In [1]: import numpy as np

In [2]: np.set_printoptions(precision=2, suppress=True, linewidth=120, floatmode="fixed")

In [3]: rng = np.random.default_rng(38791)

In [4]: t = np.sort(rng.uniform(-2, 2, 23))

In [5]: X = np.c_[t, t ** 2, t ** 3] @ np.array([[-2, 1, 0, -2, 0], [1, -1, 2, -1, -1], [1, -2, 0, 0, 0]])

In [6]: X.round(2) + 0
Out[6]: 
array([[  0.07,   9.79,   7.91,   0.02,  -3.96],
       [  0.92,   6.93,   6.63,   0.33,  -3.31],
       [  0.94,   6.85,   6.59,   0.34,  -3.30],
       [  2.02,   2.13,   3.92,   0.84,  -1.96],
       [  2.11,   1.14,   3.17,   0.93,  -1.58],
       [  2.11,   0.75,   2.82,   0.97,  -1.41],
       [  2.09,   0.41,   2.48,   0.99,  -1.24],
       [  1.99,  -0.03,   1.97,   1.00,  -0.98],
       [  0.87,  -0.42,   0.31,   0.63,  -0.15],
       [  0.70,  -0.35,   0.20,   0.53,  -0.10],
       [  0.30,  -0.16,   0.04,   0.26,  -0.02],
       [  0.16,  -0.08,   0.01,   0.15,  -0.01],
       [  0.00,   0.00,   0.00,   0.00,   0.00],
       [ -0.37,   0.15,   0.09,  -0.46,  -0.04],
       [ -0.61,   0.05,   0.42,  -1.13,  -0.21],
       [ -0.63,  -0.05,   0.57,  -1.35,  -0.28],
       [ -0.59,  -0.37,   0.89,  -1.78,  -0.44],
       [ -0.11,  -1.73,   1.84,  -2.84,  -0.92],
       [  0.56,  -3.24,   2.66,  -3.63,  -1.33],
       [  0.56,  -3.24,   2.66,  -3.64,  -1.33],
       [  3.41,  -9.06,   5.09,  -5.73,  -2.54],
       [  4.60, -11.39,   5.91,  -6.39,  -2.95],
       [  6.28, -14.68,   6.99,  -7.23,  -3.49]])

In [7]: left, sv, Vh = np.linalg.svd(X)

In [8]: V = Vh[:(sv > 1e-8).sum()]

In [9]: vec = X[7] + -2 * X[5] + rng.integers(2) * np.eye(5)[4]

In [10]: vec
Out[10]: array([-2.23, -1.52, -3.67, -0.93,  2.83])

In [11]: V.T @ V
Out[11]: 
array([[ 0.53, -0.24,  0.24,  0.35, -0.12],
       [-0.24,  0.88,  0.12,  0.18, -0.06],
       [ 0.24,  0.12,  0.68, -0.18, -0.34],
       [ 0.35,  0.18, -0.18,  0.74,  0.09],
       [-0.12, -0.06, -0.34,  0.09,  0.17]])

In [12]: np.diag(V.T @ V)
Out[12]: array([0.53, 0.88, 0.68, 0.74, 0.17])

In [13]: np.linalg.matrix_rank(np.vstack([X, vec]))
Out[13]: np.int64(4)

In [14]: round(np.linalg.norm(vec - V.T @ V @ vec), 2)
Out[14]: np.float64(0.91)

In [15]: D = np.linalg.norm(X[:, None] - X[None], axis=-1)

In [16]: (D + 1e9 * np.eye(23)).round(6).argmin(axis=1)
Out[16]: array([ 1,  2,  1,  4,  5,  6,  5,  6,  9,  8, 11, 10, 11, 12, 15, 14, 15, 18, 19, 18, 21, 20, 21])

In [17]: t3 = np.stack([X, 4 * X, X[::-1]])

In [18]: (t3 @ X.T).shape
Out[18]: (3, 23, 23)

In [19]: q, _ = np.linalg.qr(np.array([[-1.5, 0.2, 0.8, 0.7, 0.1, 1.1, -0.8, -1.0],
    ...:     [-0.5, 0.0, 0.2, 0.1, -1.5, -0.9, -0.4, 0.2],
    ...:     [0.9, -1.3, -0.7, -1.5, -0.5, 1.3, 0.8, 0.3],
    ...:     [-0.5, 1.4, -0.2, 0.0, 1.3, -0.9, -0.4, 0.3],
    ...:     [-0.8, -0.5, -0.2, 0.5, 1.5, 0.3, -0.5, -0.2],
    ...:     [0.9, -0.1, 1.1, -0.1, -1.0, 0.3, 2.4, 1.4],
    ...:     [-0.4, 0.1, 1.4, 0.4, -1.3, -1.0, -0.6, 0.4],
    ...:     [-1.0, 0.0, 0.3, -1.1, 1.2, -1.3, -0.1, 0.6]]))

In [20]: m1 = 3 * q

In [21]: m1
Out[21]: 
array([[-1.81, -0.43,  0.68,  0.35,  0.21, -2.20,  0.05,  0.22],
       [-0.60, -0.25,  0.14, -0.05,  2.26,  0.77,  1.56, -0.64],
       [ 1.09, -1.67, -0.51, -1.28,  0.42, -1.03, -0.48, -1.29],
       [-0.60,  2.03, -0.73, -0.89, -0.26, -0.46,  0.03, -1.70],
       [-0.97, -1.22, -0.45,  1.03, -1.48,  0.78,  0.67, -1.44],
       [ 1.09,  0.29,  1.94, -0.33, -0.89, -0.49,  1.64, -0.40],
       [-0.48, -0.04,  1.94, -0.06,  0.36,  0.89, -1.75, -1.00],
       [-1.21, -0.50,  0.14, -2.30, -0.70,  0.80,  0.34,  0.86]])

In [22]: gram = m1.T @ m1

In [23]: np.allclose(gram, gram.T)
Out[23]: True

In [24]: (m1 @ m1.T).shape
Out[24]: (8, 8)

In [25]: np.trace(gram), (m1 ** 2).sum()
Out[25]: (np.float64(72.0), np.float64(72.0))

In [26]: np.linalg.eigvalsh(gram)[::-1]
Out[26]: array([9.00, 9.00, 9.00, 9.00, 9.00, 9.00, 9.00, 9.00])
